In [1]: import numpy as np

In [2]: import numpy.linalg as la

In [3]: np.set_printoptions(precision=1, suppress=True, linewidth=100)

In [4]: A = np.load("sample17.npy")

In [5]: A
Out[5]: 
array([[  4.5,  14.4,   2.9],
       [ -1.8,  -9.5,  -0.6],
       [  0.7,  -7.6,   0.8],
       [  2.8,   9.3,   2.3],
       [ -6.5, -16.1,  -3.8],
       [ -1.9,   4.3,  -1.5],
       [  2.9,   9.2,   3.1],
       [  1.9,  12.8,   2.3],
       [  1.5,   4.1,   1. ],
       [  4. ,   3. ,   3.6],
       [ -0.3,   7. ,  -0.5],
       [ -0.3,   1.7,   0.2],
       [ -5. , -13.8,  -3.2],
       [  0.1,   5.9,  -0.5],
       [  2.8,   6.7,   1.8],
       [  1.6,   7.9,   0.3],
       [ -0.5,  10. ,  -1. ],
       [ -2.1,  -9.6,  -0.8],
       [ -2.9, -18.4,  -0.9],
       [ -3.4,  -5.8,  -2.7],
       [  5.9,  14.9,   3.3],
       [ -4.9, -21.1,  -2.6],
       [  3. ,  12.9,   2.3],
       [  2.2,   4.2,   1.7],
       [  6.3,   8.5,   5.3],
       [  7.6,  15.3,   6.2],
       [  0.3,  -0.5,  -0.1]])

In [6]: C = A[[1, 23]].astype(float)

In [7]: for _ in range(6):
   ...:     lab = la.norm(A[:, None] - C, axis=-1).argmin(axis=1)
   ...:     C = np.array([A[lab == j].mean(axis=0) for j in range(2)])
   ...: 

In [8]: lab
Out[8]: array([1, 0, 0, 1, 0, 1, 1, 1, 1, 1, 1, 1, 0, 1, 1, 1, 1, 0, 0, 0, 1, 0, 1, 1, 1, 1, 1])

In [9]: C[1] - C[0]
Out[9]: array([ 5.6, 20.7,  3.4])

In [10]: Ac = (A - A.mean(axis=0)) / A.std(axis=0)

In [11]: np.argwhere(np.abs(Ac) > 2)
Out[11]: 
array([[ 4,  0],
       [21,  1],
       [25,  2]])

In [12]: Ac.std(axis=0)
Out[12]: array([1., 1., 1.])

In [13]: coef = la.lstsq(np.delete(Ac, 0, axis=1), Ac[:, 0])[0]

In [14]: round(float(1 - np.var(Ac[:, 0] - np.delete(Ac, 0, axis=1) @ coef)), 1)
Out[14]: 1.0

In [15]: O, R = la.qr(A)

In [16]: round(float(np.trace(O @ O.T)), 1)
Out[16]: 3.0

In [17]: np.allclose(R.T @ R, A.T @ A)
Out[17]: True

In [18]: R
Out[18]: 
array([[-18.4, -47. , -12.9],
       [  0. ,  29.9,  -1.7],
       [  0. ,   0. ,   2.8]])

In [19]: O.shape, R.shape
Out[19]: ((27, 3), (3, 3))

In [20]: feats = np.load("test6.npy")

In [21]: feats
Out[21]: 
array([[  1.,   0.,   0.,   0.],
       [ -3.,  -2.,   0.,   0.],
       [ -3.,   6.,  -5.,  -3.],
       [ -3., -12.,   6.,   4.]])

In [22]: la.matrix_rank(feats, rtol=0.1)
Out[22]: np.int64(2)

In [23]: la.cond(feats) > 100
Out[23]: np.True_

In [24]: round(np.log10(la.cond(feats)))
Out[24]: 2

In [25]: m1 = np.load("dump.npy")

In [26]: m1
Out[26]: 
array([[0, 0, 0],
       [0, 0, 0],
       [0, 0, 0],
       [1, 0, 2],
       [1, 0, 2],
       [0, 0, 0],
       [0, 0, 0],
       [2, 2, 1],
       [2, 2, 1],
       [0, 0, 0],
       [2, 2, 1],
       [0, 0, 0],
       [0, 0, 0],
       [0, 0, 0],
       [2, 2, 1],
       [1, 0, 2],
       [0, 0, 0],
       [1, 0, 2]])

In [27]: G = m1.T @ m1

In [28]: np.round(la.svd(m1, compute_uv=False) ** 2, 1) + 0
Out[28]: array([45.9, 10.1,  0. ])

In [29]: G
Out[29]: 
array([[20, 16, 16],
       [16, 16,  8],
       [16,  8, 20]])

In [30]: np.diag(G)
Out[30]: array([20, 16, 20])

In [31]: Uu, sig, VT = la.svd(m1)

In [32]: sig.round(1) + 0
Out[32]: array([6.8, 3.2, 0. ])

In [33]: np.argmax(sig[:-1] / (sig[1:] + 1e-6)) + 1
Out[33]: np.int64(2)

In [34]: out = Uu[:, :2] @ np.diag(sig[:2]) @ VT[:2]

In [35]: out.round(1) + 0
Out[35]: 
array([[0., 0., 0.],
       [0., 0., 0.],
       [0., 0., 0.],
       [1., 0., 2.],
       [1., 0., 2.],
       [0., 0., 0.],
       [0., 0., 0.],
       [2., 2., 1.],
       [2., 2., 1.],
       [0., 0., 0.],
       [2., 2., 1.],
       [0., 0., 0.],
       [0., 0., 0.],
       [0., 0., 0.],
       [2., 2., 1.],
       [1., 0., 2.],
       [0., 0., 0.],
       [1., 0., 2.]])

In [36]: def softmax(z):
    ...:     e = np.exp(z - z.max(axis=-1, keepdims=True))
    ...:     return e / e.sum(axis=-1, keepdims=True)
    ...: 

In [37]: softmax(m1[6] + -3)
Out[37]: array([0.3, 0.3, 0.3])

In [38]: softmax(m1).sum(axis=1)
Out[38]: array([1., 1., 1., 1., 1., 1., 1., 1., 1., 1., 1., 1., 1., 1., 1., 1., 1., 1.])

In [39]: att = m1 @ m1.T / np.sqrt(3)

In [40]: softmax(att).round(6).argmax(axis=1)
Out[40]: array([0, 0, 0, 3, 3, 0, 0, 7, 7, 0, 7, 0, 0, 0, 7, 3, 0, 3])

In [41]: W0 = np.loadtxt("x.csv", delimiter=",")

In [42]: W0
Out[42]: 
array([[-0.1, -0.3,  0.9, -0.1],
       [ 0.6,  0.1,  0.2,  0.7],
       [-0.4, -0.6, -0.3,  0.6],
       [-0.6,  0.7,  0.2,  0.4]])

In [43]: # keeps lengths

In [44]: la.norm(W0, axis=0)
Out[44]: array([1., 1., 1., 1.])

In [45]: np.round(W0 @ W0.T, 1) + 0
Out[45]: 
array([[1., 0., 0., 0.],
       [0., 1., 0., 0.],
       [0., 0., 1., 0.],
       [0., 0., 0., 1.]])

In [46]: la.svd(W0, compute_uv=False)
Out[46]: array([1., 1., 1., 1.])

In [47]: round(W0[:, 2] @ W0[:, 1], 1)
Out[47]: np.float64(0.0)

In [48]: la.pinv(W0)
Out[48]: 
array([[-0.1,  0.6, -0.4, -0.6],
       [-0.3,  0.1, -0.6,  0.7],
       [ 0.9,  0.2, -0.3,  0.2],
       [-0.1,  0.7,  0.6,  0.4]])

In [49]: rng = np.random.default_rng(182774)

In [50]: data = np.eye(3, dtype=int)[rng.permutation(3)] * np.array([3, 1, 2])

In [51]: data
Out[51]: 
array([[0, 1, 0],
       [3, 0, 0],
       [0, 0, 2]])

In [52]: la.svd(data, compute_uv=False)
Out[52]: array([3., 2., 1.])

In [53]: la.norm(data, axis=0)
Out[53]: array([3., 1., 2.])

In [54]: np.round(la.det(data.T), 1)
Out[54]: np.float64(-6.0)

In [55]: np.poly(data)
Out[55]: array([ 1., -2., -3.,  6.])

In [56]: round(float(la.eigvals(data).sum().real), 1)
Out[56]: 2.0

In [57]: la.eigvals(data)
Out[57]: array([ 1.7, -1.7,  2. ])

In [58]: G = np.cov(A, rowvar=False)

In [59]: G.shape
Out[59]: (3, 3)

In [60]: G
Out[60]: 
array([[ 12.5,  31.9,   8.6],
       [ 31.9, 115.7,  20. ],
       [  8.6,  20. ,   6.3]])

In [61]: A.std(axis=0)
Out[61]: array([ 3.5, 10.6,  2.5])

In [62]: np.corrcoef(A.T)
Out[62]: 
array([[1. , 0.8, 1. ],
       [0.8, 1. , 0.7],
       [1. , 0.7, 1. ]])

In [63]: np.median(A, axis=0)
Out[63]: array([0.7, 4.3, 0.3])

In [64]: np.polyfit(A[:, 2], A[:, 1], 1)
Out[64]: array([ 3.2, -0.4])

In [65]: J = np.load("run3.npy")

In [66]: J
Out[66]: 
array([[16, 16],
       [16, 16]])

In [67]: hat = np.triu(np.array([[3, 1], [1, 1]]), 1) + np.eye(2)

In [68]: out = hat @ J @ la.inv(hat)

In [69]: round(la.det(out), 1)
Out[69]: np.float64(0.0)

In [70]: np.poly(out)
Out[70]: array([  1., -32.,   0.])

In [71]: hat @ J - J @ hat
Out[71]: 
array([[ 16.,   0.],
       [  0., -16.]])

In [72]: np.trace(out), np.trace(J)
Out[72]: (np.float64(32.0), np.int64(32))

In [73]: la.matrix_rank(out)
Out[73]: np.int64(1)

In [74]: out
Out[74]: 
array([[32.,  0.],
       [16.,  0.]])

In [75]: np.argsort(-la.norm(J, axis=0).round(6), kind="stable")[:3]
Out[75]: array([0, 1])

In [76]: E = np.array([[0, 1, 0], [1, 2, 1], [0, 0, 1]])

In [77]: E[-1] = E[0] + 4 * E[1]

In [78]: E
Out[78]: 
array([[0, 1, 0],
       [1, 2, 1],
       [4, 9, 4]])

In [79]: ang = np.radians(15)

In [80]: R = np.eye(3)

In [81]: R[2, 2] = R[0, 0] = np.cos(ang)

In [82]: R[2, 0], R[0, 2] = -np.sin(ang), np.sin(ang)

In [83]: R
Out[83]: 
array([[ 1. ,  0. ,  0.3],
       [ 0. ,  1. ,  0. ],
       [-0.3,  0. ,  1. ]])

In [84]: out = E @ R.T

In [85]: np.allclose(la.norm(E, axis=1), la.norm(out, axis=1))
Out[85]: True

In [86]: np.round(la.svd(E, compute_uv=False), 1) + 0, np.round(la.svd(out, compute_uv=False), 1) + 0
Out[86]: (array([10.9,  0.5,  0. ]), array([10.9,  0.5,  0. ]))

In [87]: la.lstsq(E[:-1].T, E[-1])[2]
Out[87]: np.int32(2)

In [88]: np.round(E @ la.pinv(E) @ E, 1) + 0
Out[88]: 
array([[0., 1., 0.],
       [1., 2., 1.],
       [4., 9., 4.]])

In [89]: np.abs(np.diag(la.qr(E)[1])) > 1e-9
Out[89]: array([ True,  True, False])

In [90]: round(la.norm(A[3] - A[17]), 1)
Out[90]: np.float64(19.8)

In [91]: np.round(la.norm(A, "nuc"), 1)
Out[91]: np.float64(73.3)

In [92]: np.round(la.norm(A) ** 2 / la.norm(A, 2) ** 2, 1)
Out[92]: np.float64(1.0)

In [93]: np.round(la.norm(A, 2), 1)
Out[93]: np.float64(58.8)

In [94]: mat = np.load("mat.npy")

In [95]: mat
Out[95]: 
array([[-0.7,  0.7,  0.4],
       [ 0.7, -2.2, -0.9],
       [ 2. ,  1.9,  0.8],
       [ 0.3, -0.5, -0.1],
       [ 1.2,  4.1,  2. ],
       [ 0. , -2.7, -1.4],
       [-0.6,  2.5,  1.1],
       [-0.4, -0.6, -0.2],
       [-0.5, -1.3, -0.6],
       [ 2. ,  2.5,  1.2],
       [ 0.1, -1. , -0.5],
       [-0.3, -0.6, -0.1],
       [ 1.2,  3.4,  1.7],
       [-1.2,  3.4,  1.8],
       [ 0.7,  1.7,  0.7],
       [-2. , -1.6, -0.6]])

In [96]: hat = mat @ la.solve(mat.T @ mat, mat.T)

In [97]: np.round(la.eigvalsh(hat), 1) + 0
Out[97]: array([0., 0., 0., 0., 0., 0., 0., 0., 0., 0., 0., 0., 0., 1., 1., 1.])

In [98]: np.allclose(hat @ hat, hat)
Out[98]: True

In [99]: C = mat[[7, 12]].astype(float)

In [100]: for _ in range(3):
     ...:     lab = la.norm(mat[:, None] - C, axis=-1).argmin(axis=1)
     ...:     C = np.array([mat[lab == j].mean(axis=0) for j in range(2)])
     ...: 

In [101]: lab
Out[101]: array([0, 0, 1, 0, 1, 0, 1, 0, 0, 1, 0, 0, 1, 1, 1, 0])

In [102]: C
Out[102]: 
array([[-0.3, -1.1, -0.4],
       [ 0.8,  2.8,  1.3]])

In [103]: C[1] - C[0]
Out[103]: array([1.1, 3.9, 1.8])

In [104]: np.bincount(lab)
Out[104]: array([9, 7])

In [105]: np.abs(C[1] - C[0]).argmax()
Out[105]: np.int64(1)
